% python3 -q
>>> import numpy as np
>>> np.set_printoptions(precision=2, suppress=True, linewidth=200, sign=" ")
>>> M = np.load("sample11.npy")
>>> M
array([[ 2,  0,  2,  0],
       [-2, -2, -2, -2],
       [ 2,  0,  2,  0],
       [-2, -2, -2, -2]])
>>> round(float(np.trace(np.linalg.pinv(M) @ M)), 2)
2.0
>>> np.linalg.lstsq(M[:-1].T, M[-1])[2]
np.int32(2)
>>> np.round(M @ np.linalg.pinv(M) @ M, 2) + 0
array([[ 2.,  0.,  2.,  0.],
       [-2., -2., -2., -2.],
       [ 2.,  0.,  2.,  0.],
       [-2., -2., -2., -2.]])
>>> data = np.load("layer12.npy")
>>> data
array([[ 0,  1,  1,  0,  1],
       [ 1,  0,  0,  1,  1],
       [ 1,  0,  0,  0,  1],
       [ 0,  1,  0,  0,  1],
       [ 1,  1,  1,  1,  0]])
>>> O = data.astype(float).copy()
>>> for j in range(5):
...     O[:, j] -= O[:, :j] @ (O[:, :j].T @ O[:, j])
...     O[:, j] /= np.linalg.norm(O[:, j])
... 
>>> O.round(2) + 0
array([[ 0.  ,  0.61,  0.47, -0.26,  0.58],
       [ 0.58, -0.2 , -0.16,  0.52,  0.58],
       [ 0.58, -0.2 , -0.16, -0.77,  0.  ],
       [ 0.  ,  0.61, -0.79,  0.  ,  0.  ],
       [ 0.58,  0.41,  0.32,  0.26, -0.58]])
>>> def softmax(z):
...     e = np.exp(z - z.max(axis=-1, keepdims=True))
...     return e / e.sum(axis=-1, keepdims=True)
... 
>>> softmax(data[4] + 3)
array([ 0.23,  0.23,  0.23,  0.23,  0.08])
>>> softmax(data).sum(axis=1)
array([ 1.,  1.,  1.,  1.,  1.])
>>> S = data @ data.T / np.sqrt(5)
>>> softmax(S).round(6).argmax(axis=1)
array([ 0,  1,  1,  0,  4])
>>> np.linalg.eigvals(data)
array([ 2.94,  0.62, -0.46, -1.62, -1.47])
>>> round(float(np.linalg.det(data[::-1])), 2)
-2.0
>>> np.round(np.poly(data), 2) + 0
array([ 1.,  0., -7., -6.,  3.,  2.])
>>> M2 = np.array([[3, 4, 0, 3, 3],
...     [3, 5, 5, 1, 3],
...     [2, 1, 0, 0, 3],
...     [3, 2, 4, 4, 2],
...     [2, 0, 0, 5, 0]])
>>> mat = np.triu(M2, 1)
>>> mat
array([[ 0,  4,  0,  3,  3],
       [ 0,  0,  5,  1,  3],
       [ 0,  0,  0,  0,  3],
       [ 0,  0,  0,  0,  2],
       [ 0,  0,  0,  0,  0]])
>>> np.linalg.matrix_rank(mat, rtol=0.1)
np.int64(3)
>>> [round(float(x), 2) for x in np.linalg.svd(mat, compute_uv=False)[:3]]
[7.24, 4.74, 2.66]
>>> rk = np.linalg.matrix_rank(mat)
>>> rk
np.int64(3)
>>> ns = np.linalg.svd(mat)[2][rk:].T
>>> [int(np.linalg.matrix_rank(mat[:i])) for i in range(1, len(mat) + 1)]
[1, 2, 3, 3, 3]
>>> [int(np.linalg.matrix_rank(np.delete(mat, i, axis=0))) for i in range(5)]
[2, 2, 3, 3, 3]
>>> np.round(mat @ ns, 2) + 0
array([[ 0.,  0.],
       [ 0.,  0.],
       [ 0.,  0.],
       [ 0.,  0.],
       [ 0.,  0.]])
>>> np.linalg.matrix_rank(mat.T @ mat), np.linalg.matrix_rank(mat @ mat.T)
(np.int64(3), np.int64(3))
>>> round(np.linalg.det(mat), 2)
np.float64(0.0)
>>> np.allclose(mat, mat.T)
False
>>> mat @ mat
array([[  0,   0,  20,   4,  18],
       [  0,   0,   0,   0,  17],
       [  0,   0,   0,   0,   0],
       [  0,   0,   0,   0,   0],
       [  0,   0,   0,   0,   0]])
>>> np.trace(mat)
np.int64(0)
>>> U, sv, Vh = np.linalg.svd(mat)
>>> vecs = Vh[:(sv > 1e-8).sum()]
>>> rng = np.random.default_rng(228961)
>>> x0 = mat[1] + 5 * mat[3] + rng.integers(2) * np.eye(5)[4]
>>> x0
array([  0.,   0.,   5.,   1.,  14.])
>>> np.diag(vecs.T @ vecs)
array([ 0.  ,  0.65,  0.98,  0.38,  1.  ])
>>> np.allclose(vecs.T @ vecs @ x0, x0)
True
>>> round(np.linalg.det(2 * mat), 2), np.round(np.linalg.det(mat), 2)
(np.float64(0.0), np.float64(0.0))
>>> np.round(np.linalg.eigvals(mat).sum().real, 2)
np.float64(0.0)
>>> np.poly(mat)
array([ 1.,  0.,  0.,  0.,  0.,  0.])
>>> round(float(np.linalg.det(mat.T)), 2)
0.0
>>> np.linalg.eigvals(mat)
array([ 0.,  0.,  0.,  0.,  0.])
>>> Z = np.array([[1, 2, 1, -1, 0],
...     [2, 2, 1, -2, 0],
...     [0, 2, -1, 2, 1],
...     [1, -1, -2, 1, 0],
...     [2, -1, 0, -2, -1]])
>>> X = (rng.random((22, 5)) < 0.25) @ Z
>>> X
array([[ 1,  2,  1, -1,  0],
       [ 0,  0,  0,  0,  0],
       [ 0,  2, -1,  2,  1],
       [ 2, -1,  0, -2, -1],
       [ 3,  4,  2, -3,  0],
       [ 0,  0,  0,  0,  0],
       [ 0,  0,  0,  0,  0],
       [ 1,  4,  0,  1,  1],
       [ 3,  1, -1, -1,  0],
       [ 1, -1, -2,  1,  0],
       [ 1, -1, -2,  1,  0],
       [ 0,  0,  0,  0,  0],
       [ 2,  2,  1, -2,  0],
       [ 3,  0, -3,  1,  0],
       [ 3,  4,  2, -3,  0],
       [ 2,  1, -1,  0,  0],
       [ 3,  1,  1, -3, -1],
       [ 1,  1, -3,  3,  1],
       [ 1, -1, -2,  1,  0],
       [ 2, -1,  0, -2, -1],
       [ 3, -2, -2, -1, -1],
       [ 1,  2,  1, -1,  0]])
>>> idx = X[:, 1] > np.median(X[:, 1])
>>> r0 = X[idx].mean(axis=0) - X[~idx].mean(axis=0)
>>> np.argsort(-np.abs(r0).round(6), kind="stable")
array([ 1,  2,  0,  3,  4])
>>> np.round(np.trace(np.linalg.pinv(X) @ X), 2)
np.float64(4.0)
>>> U, sv, Vh = np.linalg.svd(X)
>>> vecs = Vh[:(sv > 1e-8).sum()]
>>> x0 = X[8] + 3 * X[15] + rng.integers(2) * np.eye(5)[0]
>>> x0
array([ 9.,  4., -4., -1.,  0.])
>>> vecs.T @ vecs
array([[ 0.79,  0.14, -0.29, -0.21, -0.14],
       [ 0.14,  0.9 ,  0.19,  0.14,  0.1 ],
       [-0.29,  0.19,  0.62, -0.29, -0.19],
       [-0.21,  0.14, -0.29,  0.79, -0.14],
       [-0.14,  0.1 , -0.19, -0.14,  0.9 ]])
>>> round(float(np.linalg.norm(x0 - vecs.T @ vecs @ x0)), 2)
0.0
>>> np.diag(vecs.T @ vecs)
array([ 0.79,  0.9 ,  0.62,  0.79,  0.9 ])
>>> np.allclose(vecs.T @ vecs @ x0, x0)
True
>>> th = np.radians(135)
>>> r_ = np.eye(5)
>>> r_[2, 2] = r_[3, 3] = np.cos(th)
>>> r_[2, 3], r_[3, 2] = -np.sin(th), np.sin(th)
>>> r_
array([[ 1.  ,  0.  ,  0.  ,  0.  ,  0.  ],
       [ 0.  ,  1.  ,  0.  ,  0.  ,  0.  ],
       [ 0.  ,  0.  , -0.71, -0.71,  0.  ],
       [ 0.  ,  0.  ,  0.71, -0.71,  0.  ],
       [ 0.  ,  0.  ,  0.  ,  0.  ,  1.  ]])
>>> M2 = X @ r_.T
>>> round(np.linalg.det(r_), 2), round(float(np.trace(r_)), 2)
(np.float64(1.0), 1.59)
>>> np.allclose(np.linalg.norm(X, axis=1), np.linalg.norm(M2, axis=1))
True
>>> M2.round(2) + 0
array([[ 1.  ,  2.  ,  0.  ,  1.41,  0.  ],
       [ 0.  ,  0.  ,  0.  ,  0.  ,  0.  ],
       [ 0.  ,  2.  , -0.71, -2.12,  1.  ],
       [ 2.  , -1.  ,  1.41,  1.41, -1.  ],
       [ 3.  ,  4.  ,  0.71,  3.54,  0.  ],
       [ 0.  ,  0.  ,  0.  ,  0.  ,  0.  ],
       [ 0.  ,  0.  ,  0.  ,  0.  ,  0.  ],
       [ 1.  ,  4.  , -0.71, -0.71,  1.  ],
       [ 3.  ,  1.  ,  1.41,  0.  ,  0.  ],
       [ 1.  , -1.  ,  0.71, -2.12,  0.  ],
       [ 1.  , -1.  ,  0.71, -2.12,  0.  ],
       [ 0.  ,  0.  ,  0.  ,  0.  ,  0.  ],
       [ 2.  ,  2.  ,  0.71,  2.12,  0.  ],
       [ 3.  ,  0.  ,  1.41, -2.83,  0.  ],
       [ 3.  ,  4.  ,  0.71,  3.54,  0.  ],
       [ 2.  ,  1.  ,  0.71, -0.71,  0.  ],
       [ 3.  ,  1.  ,  1.41,  2.83, -1.  ],
       [ 1.  ,  1.  ,  0.  , -4.24,  1.  ],
       [ 1.  , -1.  ,  0.71, -2.12,  0.  ],
       [ 2.  , -1.  ,  1.41,  1.41, -1.  ],
       [ 3.  , -2.  ,  2.12, -0.71, -1.  ],
       [ 1.  ,  2.  ,  0.  ,  1.41,  0.  ]])
>>> np.abs(M2 - X).max(axis=0)
array([ 0.  ,  0.  ,  4.41,  7.24,  0.  ])
>>> E = np.load("run19.npy")
>>> E
array([[-0.29, -0.19, -0.57, -0.42,  0.37, -0.48],
       [ 0.29, -0.19, -0.23,  0.77,  0.45, -0.14],
       [-0.56,  0.22, -0.53,  0.29, -0.15,  0.5 ],
       [ 0.35, -0.37, -0.44,  0.04, -0.72, -0.14],
       [-0.41, -0.84,  0.3 ,  0.06,  0.02,  0.19],
       [ 0.47, -0.19, -0.25, -0.37,  0.33,  0.66]])
>>> idx = rng.permutation(6)
>>> idx
array([ 0,  2,  4,  5,  3,  1])
>>> M2 = E[idx][:, idx]
>>> np.allclose(M2, E)
False
>>> round(float(np.linalg.det(M2)), 2), round(np.linalg.det(E[idx]), 2)
(-1.0, np.float64(-1.0))
>>> np.diag(M2)
array([-0.29, -0.53,  0.02,  0.66,  0.04, -0.19])
>>> M2
array([[-0.29, -0.57,  0.37, -0.48, -0.42, -0.19],
       [-0.56, -0.53, -0.15,  0.5 ,  0.29,  0.22],
       [-0.41,  0.3 ,  0.02,  0.19,  0.06, -0.84],
       [ 0.47, -0.25,  0.33,  0.66, -0.37, -0.19],
       [ 0.35, -0.44, -0.72, -0.14,  0.04, -0.37],
       [ 0.29, -0.23,  0.45, -0.14,  0.77, -0.19]])
>>> M2 = np.array([[3, -1], [-2, 3], [2, 1]])
>>> W0 = np.kron(np.eye(3, dtype=int), M2)
>>> W0
array([[ 3, -1,  0,  0,  0,  0],
       [-2,  3,  0,  0,  0,  0],
       [ 2,  1,  0,  0,  0,  0],
       [ 0,  0,  3, -1,  0,  0],
       [ 0,  0, -2,  3,  0,  0],
       [ 0,  0,  2,  1,  0,  0],
       [ 0,  0,  0,  0,  3, -1],
       [ 0,  0,  0,  0, -2,  3],
       [ 0,  0,  0,  0,  2,  1]])
>>> P = W0 @ np.linalg.solve(W0.T @ W0, W0.T)
>>> np.round(np.linalg.eigvalsh(P), 2) + 0
array([ 0.,  0.,  0.,  1.,  1.,  1.,  1.,  1.,  1.])
>>> np.diag(P)
array([ 0.54,  0.82,  0.64,  0.54,  0.82,  0.64,  0.54,  0.82,  0.64])
>>> r0, r1 = W0[7], W0[4]
>>> r0 @ r0
np.int64(13)
>>> p = (r0 @ r1) / (r0 @ r0) * r0
>>> r1 - p
array([ 0.,  0., -2.,  3.,  0.,  0.])
>>> np.outer(r0, r1)
array([[ 0,  0,  0,  0,  0,  0],
       [ 0,  0,  0,  0,  0,  0],
       [ 0,  0,  0,  0,  0,  0],
       [ 0,  0,  0,  0,  0,  0],
       [ 0,  0,  4, -6,  0,  0],
       [ 0,  0, -6,  9,  0,  0]])
>>> M2 = np.c_[W0[:, :1] @ np.array([[2]]), np.array([2, 0, 1, -2, 0, 1, 1, 0, 0])]
>>> M2
array([[ 6,  2],
       [-4,  0],
       [ 4,  1],
       [ 0, -2],
       [ 0,  0],
       [ 0,  1],
       [ 0,  1],
       [ 0,  0],
       [ 0,  0]])
>>> np.round(np.linalg.lstsq(W0, M2[:, 0])[0], 2) + 0
array([ 2.,  0.,  0.,  0.,  0.,  0.])
>>> np.linalg.matrix_rank(np.c_[W0, M2])
np.int64(7)
>>> np.linalg.matrix_rank(M2)
np.int64(2)
>>> arr = np.array([[-0.5, 0.8, -1.0],
...     [-0.3, 1.3, -0.1],
...     [-1.2, 1.2, 0.6],
...     [-0.1, 0.2, 0.5],
...     [-1.8, -0.9, -0.9],
...     [1.2, -0.1, 0.5],
...     [1.0, 0.4, 0.4]])
>>> arr[0] = arr[5] + 0.05 * rng.normal(size=3)
>>> arr
array([[ 1.3 , -0.15,  0.49],
       [-0.3 ,  1.3 , -0.1 ],
       [-1.2 ,  1.2 ,  0.6 ],
       [-0.1 ,  0.2 ,  0.5 ],
       [-1.8 , -0.9 , -0.9 ],
       [ 1.2 , -0.1 ,  0.5 ],
       [ 1.  ,  0.4 ,  0.4 ]])
>>> M2 = np.c_[arr[:, :2] @ np.array([[0, -2], [2, 0]]), np.array([-1, 3, 2, -2, 3, 3, 0])]
>>> M2
array([[-0.31, -2.59, -1.  ],
       [ 2.6 ,  0.6 ,  3.  ],
       [ 2.4 ,  2.4 ,  2.  ],
       [ 0.4 ,  0.2 , -2.  ],
       [-1.8 ,  3.6 ,  3.  ],
       [-0.2 , -2.4 ,  3.  ],
       [ 0.8 , -2.  ,  0.  ]])
>>> np.round(np.linalg.lstsq(arr, M2[:, 0])[0], 2) + 0
array([ 0.,  2.,  0.])
>>> np.linalg.matrix_rank(M2)
np.int64(3)
>>> idx = rng.permutation(5)
>>> M2 = data[:, idx] * rng.choice([-1, 1], 5)
>>> M2
array([[-1,  1,  0, -1,  0],
       [-1,  0, -1,  0, -1],
       [-1,  0, -1,  0,  0],
       [-1,  0,  0, -1,  0],
       [ 0,  1, -1, -1, -1]])
>>> U, _, Vh = np.linalg.svd(data.T @ M2)
>>> np.round(U @ Vh, 2) + 0
array([[ 0.,  0., -1.,  0.,  0.],
       [ 0.,  0.,  0., -1.,  0.],
       [ 0.,  1.,  0.,  0.,  0.],
       [ 0.,  0.,  0.,  0., -1.],
       [-1.,  0.,  0.,  0.,  0.]])
>>> idx
array([ 4,  2,  0,  1,  3])
>>> P = arr @ np.linalg.solve(arr.T @ arr, arr.T)
>>> np.diag(P)
array([ 0.23,  0.74,  0.81,  0.28,  0.57,  0.21,  0.16])
>>> np.round(np.linalg.eigvalsh(P), 2) + 0
array([ 0.,  0.,  0.,  0.,  1.,  1.,  1.])
>>> np.linalg.matrix_rank(np.eye(7) - P)
np.int64(4)
>>> P
array([[ 0.23, -0.2 , -0.1 ,  0.08, -0.24,  0.22,  0.12],
       [-0.2 ,  0.74,  0.08, -0.23, -0.2 , -0.19,  0.12],
       [-0.1 ,  0.08,  0.81,  0.36, -0.05, -0.06, -0.04],
       [ 0.08, -0.23,  0.36,  0.28, -0.05,  0.1 , -0.01],
       [-0.24, -0.2 , -0.05, -0.05,  0.57, -0.23, -0.29],
       [ 0.22, -0.19, -0.06,  0.1 , -0.23,  0.21,  0.12],
       [ 0.12,  0.12, -0.04, -0.01, -0.29,  0.12,  0.16]])
>>> x0 = np.array([-1, -9, 6, -4, -2, -8, -9])
>>> np.round((x0 - P @ x0) @ (P @ x0), 2)
np.float64(-0.0)
>>> P @ P @ x0
array([-1.78, -4.22,  3.74,  2.52,  5.34, -1.53, -3.17])
>>> np.eye(7) - P
array([[ 0.77,  0.2 ,  0.1 , -0.08,  0.24, -0.22, -0.12],
       [ 0.2 ,  0.26, -0.08,  0.23,  0.2 ,  0.19, -0.12],
       [ 0.1 , -0.08,  0.19, -0.36,  0.05,  0.06,  0.04],
       [-0.08,  0.23, -0.36,  0.72,  0.05, -0.1 ,  0.01],
       [ 0.24,  0.2 ,  0.05,  0.05,  0.43,  0.23,  0.29],
       [-0.22,  0.19,  0.06, -0.1 ,  0.23,  0.79, -0.12],
       [-0.12, -0.12,  0.04,  0.01,  0.29, -0.12,  0.84]])
>>> np.linalg.eigvalsh(2 * P - np.eye(7))
array([-1., -1., -1., -1.,  1.,  1.,  1.])
>>> F = 0.7 ** np.abs(np.subtract.outer(np.arange(5), np.arange(5)))
>>> F
array([[ 1.  ,  0.7 ,  0.49,  0.34,  0.24],
       [ 0.7 ,  1.  ,  0.7 ,  0.49,  0.34],
       [ 0.49,  0.7 ,  1.  ,  0.7 ,  0.49],
       [ 0.34,  0.49,  0.7 ,  1.  ,  0.7 ],
       [ 0.24,  0.34,  0.49,  0.7 ,  1.  ]])
>>> O, vecs = np.linalg.qr(F[:, :1])[0], np.linalg.qr(F[:, 1:])[0]
>>> sv = np.linalg.svd(O.T @ vecs, compute_uv=False)
>>> round(float(np.linalg.norm(O @ O.T - vecs @ vecs.T, 2)), 2)
1.0
>>> np.degrees(np.arccos(sv.clip(0, 1)))
array([ 17.62])
>>> x0 = np.ones(5)
>>> for _ in range(4):
...     x0 = F @ x0
...     x0 /= np.linalg.norm(x0)
...     print(round(x0 @ F @ x0, 2))
... 
3.1
3.1
3.1
3.1
>>> np.round(np.linalg.eigvalsh(F)[-1], 2)
np.float64(3.1)
>>> x0
array([ 0.39,  0.47,  0.5 ,  0.47,  0.39])
